$ python3 -q
>>> import numpy as np
>>> np.set_printoptions(precision=2, suppress=True, linewidth=120)
>>> def rd(a):
...     return np.round(a, 2) + 0
... 
>>> A = np.load("arr.npy")
>>> A
array([[-2,  1,  5, -5],
       [-9, -8,  3, -6],
       [-5, -3,  3,  3]])
>>> other = A / np.linalg.norm(A, axis=1, keepdims=True)
>>> cov = other @ other.T
>>> rd(cov)
array([[1.  , 0.54, 0.13],
       [0.54, 1.  , 0.6 ],
       [0.13, 0.6 , 1.  ]])
>>> np.argwhere(np.triu(np.abs(cov) > 0.95, 1))
array([], shape=(0, 2), dtype=int64)
>>> np.linalg.matrix_rank(A)
np.int64(3)
>>> A.shape
(3, 4)
>>> A.sum(axis=0)
array([-16, -10,  11,  -8])
>>> np.abs(A).max()
np.int64(9)
>>> other = A[0, 0] * A[1:] - np.outer(A[1:, 0], A[0])
>>> other
array([[  0,  25,  39, -33],
       [  0,  11,  19, -31]])
>>> np.linalg.matrix_rank(other), np.linalg.matrix_rank(A)
(np.int64(2), np.int64(3))
>>> np.flatnonzero(~other.round(6).any(axis=1))
array([], dtype=int64)
>>> K = np.loadtxt("data.csv", delimiter=",")
>>> K
array([[1.  , 0.  , 0.  , 0.  ],
       [0.  , 1.  , 0.  , 0.  ],
       [0.  , 0.  , 1.  , 0.  ],
       [0.33, 0.  , 0.  , 0.67]])
>>> t3 = np.stack([K, 5 * K, K[::-1]])
>>> rd(np.linalg.det(t3))
array([  0.67, 418.75,   0.67])
>>> rd(np.einsum("bij,cij->bc", t3, t3))
array([[ 3.56, 17.79,  0.66],
       [17.79, 88.94,  3.3 ],
       [ 0.66,  3.3 ,  3.56]])
>>> rd(t3.sum(axis=0))
array([[6.33, 0.  , 0.  , 0.67],
       [0.  , 6.  , 1.  , 0.  ],
       [0.  , 1.  , 6.  , 0.  ],
       [2.98, 0.  , 0.  , 4.02]])
>>> rd(np.linalg.norm(t3, axis=(1, 2)))
array([1.89, 9.43, 1.89])
>>> vec = np.array([2, 1, 2, 1])
>>> target = K @ vec
>>> target
array([2.  , 1.  , 2.  , 1.33])
>>> rd(np.linalg.solve(K, -2 * target))
array([-4., -2., -4., -2.])
>>> rd(np.linalg.solve(K, target + K[:, 0]))
array([3., 1., 2., 1.])
>>> vec = np.array([0, 1, 1, -2])
>>> h = np.maximum(K @ vec, 0)
>>> K.T @ h
array([0., 1., 1., 0.])
>>> np.maximum(K @ vec, 0) - np.maximum(-K @ vec, 0)
array([ 0.  ,  1.  ,  1.  , -1.34])
>>> rd(np.tanh(K @ vec))
array([ 0.  ,  0.76,  0.76, -0.87])
>>> h
array([0., 1., 1., 0.])
>>> cov = K.T @ K
>>> rd(np.linalg.eigvalsh(cov)[::-1])
array([1.18, 1.  , 1.  , 0.38])
>>> rd(np.linalg.svd(K, compute_uv=False) ** 2)
array([1.18, 1.  , 1.  , 0.38])
>>> rd(np.diag(cov))
array([1.11, 1.  , 1.  , 0.45])
>>> rd(np.trace(cov)), rd((K ** 2).sum())
(np.float64(3.56), np.float64(3.56))
>>> (K @ K.T).shape
(4, 4)
>>> rng = np.random.default_rng(293999)
>>> idx = rng.permutation(4)
>>> idx
array([2, 3, 0, 1])
>>> other = K[idx][:, idx]
>>> rd(np.sort(np.abs(np.linalg.eigvals(other))))
array([0.67, 1.  , 1.  , 1.  ])
>>> np.trace(other)
np.float64(3.67)
>>> W2 = np.array([[-1.1, 0.1, -1.0], [-0.4, -1.2, 0.3]])
>>> data = np.array([[6, -3],
...     [5, 2],
...     [0, -5],
...     [0, -1],
...     [3, 8],
...     [9, 2],
...     [-5, 0],
...     [-3, 8],
...     [8, -6],
...     [9, 5],
...     [9, 2],
...     [-1, -9],
...     [0, -4],
...     [-5, 8],
...     [-3, 7],
...     [-5, 6],
...     [-3, 3],
...     [-2, 6]]) @ W2 + 0.3 * rng.normal(size=(18, 3))
>>> rd(data)
array([[ -5.18,   3.91,  -6.97],
       [ -6.45,  -2.58,  -4.48],
       [  1.75,   5.95,  -1.48],
       [  0.33,   0.9 ,  -0.2 ],
       [ -6.27,  -9.08,  -0.6 ],
       [-10.79,  -1.69,  -8.76],
       [  5.02,  -0.31,   5.22],
       [ -0.23,  -9.76,   5.27],
       [ -6.1 ,   8.2 , -10.  ],
       [-11.89,  -5.23,  -7.37],
       [-10.81,  -1.4 ,  -8.94],
       [  5.01,  11.52,  -1.42],
       [  1.9 ,   4.98,  -1.58],
       [  2.95, -10.19,   7.83],
       [  0.31,  -8.48,   4.91],
       [  2.69,  -7.75,   6.71],
       [  2.24,  -3.46,   4.03],
       [ -0.52,  -7.4 ,   4.5 ]])
>>> other = np.array([[3, 0], [0, 0], [1, 0], [1, 2]])
>>> np.einsum("ik,kj->ij", A, other)
array([[ -6, -10],
       [-30, -12],
       [ -9,   6]])
>>> np.linalg.matrix_rank(A @ other)
np.int64(2)
>>> np.vstack([A, other.T]).shape
(5, 4)
>>> other.T @ A.T
array([[ -6, -30,  -9],
       [-10, -12,   6]])
>>> np.linalg.matrix_rank(np.vstack([A, other.T]))
np.int64(4)
>>> np.einsum("ij,ij->i", A, A)
array([ 55, 190,  52])
>>> feats = np.triu(rng.random((3, 3)) < 0.8, 1).astype(int)
>>> feats = feats + feats.T
>>> feats
array([[0, 1, 1],
       [1, 0, 1],
       [1, 1, 0]])
>>> # symmetric, so the eigenvalues are real
>>> rd(np.linalg.det(feats.T))
np.float64(2.0)
>>> rd(np.poly(feats))
array([ 1.,  0., -3., -2.])
>>> np.kron(np.eye(2, dtype=int), feats)
array([[0, 1, 1, 0, 0, 0],
       [1, 0, 1, 0, 0, 0],
       [1, 1, 0, 0, 0, 0],
       [0, 0, 0, 0, 1, 1],
       [0, 0, 0, 1, 0, 1],
       [0, 0, 0, 1, 1, 0]])
>>> proj = np.triu(np.array([[4, -7, -8], [4, 4, -7], [3, 0, -7]]), 1) + np.eye(3)
>>> other = proj @ feats @ np.linalg.inv(proj)
>>> rd(np.poly(other))
array([ 1.,  0., -3., -2.])
>>> np.linalg.matrix_rank(other)
np.int64(3)
>>> ev, evecs = np.linalg.eigh(feats)
>>> ev.sum(), np.trace(feats)
(np.float64(0.0), np.int64(0))
>>> rd(np.linalg.eigvalsh(feats + 5 * np.eye(3)))
array([4., 4., 7.])
>>> rd(evecs @ np.diag(ev) @ evecs.T)
array([[0., 1., 1.],
       [1., 0., 1.],
       [1., 1., 0.]])
>>> rd(ev)
array([-1., -1.,  2.])
>>> mat = np.loadtxt("m.csv", delimiter=",")
>>> mat
array([[0., 1., 1.],
       [1., 0., 1.],
       [1., 1., 0.]])
>>> # equal to its transpose
>>> vec = np.array([5, -2, 2])
>>> h = np.maximum(mat @ vec, 0)
>>> mat.T @ h
array([10.,  3.,  7.])
>>> np.flatnonzero(h > 1e-9)
array([1, 2])
>>> np.all(np.linalg.eigvalsh(mat) > 0)
np.False_
>>> [round(float(np.linalg.det(mat[:i, :i])), 2) + 0 for i in range(1, 4)]
[0.0, -1.0, 2.0]
>>> rd(np.linalg.eigvalsh(mat).min())
np.float64(-1.0)
>>> ev, evecs = np.linalg.eigh(mat)
>>> np.unique(ev.round(6) + 0, return_counts=True)[1]
array([2, 1])
>>> np.abs(evecs[:, -1]).round(6).argmax()
np.int64(0)
>>> rd(evecs.T @ evecs)
array([[1., 0., 0.],
       [0., 1., 0.],
       [0., 0., 1.]])
>>> rd(ev)
array([-1., -1.,  2.])
>>> rd(evecs @ np.diag(ev) @ evecs.T)
array([[0., 1., 1.],
       [1., 0., 1.],
       [1., 1., 0.]])
>>> ev, evecs = np.linalg.eigh(mat)
>>> vec = np.array([-2, 2, 3])
>>> (np.sign(evecs[:, -1].round(6)) == np.sign(evecs[0, -1].round(6))).astype(int)
array([1, 1, 1])
>>> rd(evecs * np.maximum(ev, 0) @ evecs.T)
array([[0.67, 0.67, 0.67],
       [0.67, 0.67, 0.67],
       [0.67, 0.67, 0.67]])
>>> rd(np.linalg.eigvalsh(mat[1:, 1:]))
array([-1.,  1.])
>>> np.abs(mat).sum(axis=1).max(), rd(np.abs(ev).max())
(np.float64(2.0), np.float64(2.0))
